$ python3 -q
>>> import numpy as np
>>> np.set_printoptions(precision=1, suppress=True, linewidth=100, floatmode="fixed")
>>> A = np.load("test13.npy")
>>> A
array([[ 0.6, -2.0, -0.9],
       [ 1.6,  0.9,  0.4],
       [ 0.2,  0.0, -0.3],
       [-0.7,  0.0,  2.6]])
>>> B = np.c_[A[:, :1] @ np.array([[-7]]), np.array([1, 0, 3, 1])]
>>> B
array([[ -4.2,   1.0],
       [-11.2,   0.0],
       [ -1.4,   3.0],
       [  4.9,   1.0]])
>>> np.linalg.norm(np.linalg.qr(A)[0].T @ B, axis=0) ** 2 / ((B ** 2).sum(axis=0) + 1e-12)
array([1.0, 0.1])
>>> np.round(np.linalg.lstsq(A, B[:, 0])[0], 1) + 0
array([-7.0,  0.0,  0.0])
>>> np.linalg.matrix_rank(B)
np.int64(2)
>>> vec = np.array([4, -1])
>>> rhs = B @ vec
>>> np.linalg.solve(B.T @ B, B.T @ rhs)
array([ 4.0, -1.0])
>>> np.linalg.lstsq(B, rhs)[0]
array([ 4.0, -1.0])
>>> rng = np.random.default_rng(8)
>>> rhs = rhs + 0.1 * rng.normal(size=4)
>>> rhs
array([-18.0, -44.9,  -8.7,  18.6])
>>> b, *_ = np.linalg.lstsq(B, rhs)
>>> round(np.linalg.norm(rhs - B @ b), 1)
np.float64(0.1)
>>> [round(float(np.linalg.norm(np.linalg.solve(B.T @ B + lam * np.eye(2), B.T @ rhs))), 2) for lam in (0, 1, 10, 100)]
[4.15, 4.11, 3.84, 2.54]
>>> b.round()
array([ 4.0, -1.0])
>>> np.round(B.T @ (rhs - B @ b), 1) + 0
array([0.0, 0.0])
>>> W0 = np.load("dump.npy")
>>> W0
array([[ 2,  1,  2,  1],
       [ 0,  0,  2,  2],
       [ 1,  1,  1,  0],
       [ 2,  1, 12, 11]])
>>> # row 3 dominates
>>> np.linalg.matrix_rank(W0, rtol=0.1)
np.int64(2)
>>> round(np.linalg.norm(W0, 2) / np.linalg.norm(W0), 1)
np.float64(1.0)
>>> [round(float(x), 1) for x in np.linalg.svd(W0, compute_uv=False)[:3]]
[16.9, 2.5, 0.4]
>>> U, s, vt = np.linalg.svd(W0, full_matrices=False)
>>> np.cumsum(s ** 2) / np.sum(s ** 2)
array([1.0, 1.0, 1.0, 1.0])
>>> blk = np.stack([W0, 2 * W0, W0[::-1]])
>>> np.linalg.norm(blk, axis=(1, 2))
array([17.1, 34.1, 17.1])
>>> np.linalg.matrix_rank(blk)
array([3, 3, 3])
>>> blk.sum(axis=0)
array([[ 8,  4, 18, 14],
       [ 1,  1,  7,  6],
       [ 3,  3,  5,  2],
       [ 8,  4, 38, 34]])
>>> F = np.load("a.npy")
>>> F
array([[0.1, 1.0, 3.0, 4.0],
       [1.0, 0.1, 8.0, 8.0],
       [3.0, 5.0, 2.1, 8.0],
       [0.0, 1.0, 3.0, 4.1]])
>>> W = np.array([[1, 3, 2, -2, -3, -2],
...     [2, -2, 3, 1, 2, -2],
...     [2, 0, 0, 1, 3, 0],
...     [-1, 3, 1, 1, -3, -3]])
>>> b = np.array([3, 2, 1, 3, 2, 2])
>>> H = np.maximum(F @ W + b, 0)
>>> (H > 0).astype(int)
array([[1, 1, 1, 1, 1, 0],
       [1, 1, 1, 1, 0, 0],
       [1, 1, 1, 1, 0, 0],
       [1, 1, 1, 1, 1, 0]])
>>> H
array([[ 7.1, 12.3,  8.2, 10.8,  0.7,  0.0],
       [12.2, 28.8, 11.3, 17.1,  0.0,  0.0],
       [12.2, 25.0, 30.0, 12.1,  0.0,  0.0],
       [ 6.9, 12.3,  8.1, 11.1,  0.7,  0.0]])
>>> basis = np.array([[-4, 2, 1],
...     [-5, 6, -9],
...     [1, 3, 9],
...     [-8, 5, -5],
...     [6, 0, 5],
...     [0, -1, 2]])
>>> W @ basis
array([[-19,  18, -17],
       [  9,   8,  48],
       [  2,   9,  12],
       [-36,  27, -45]])
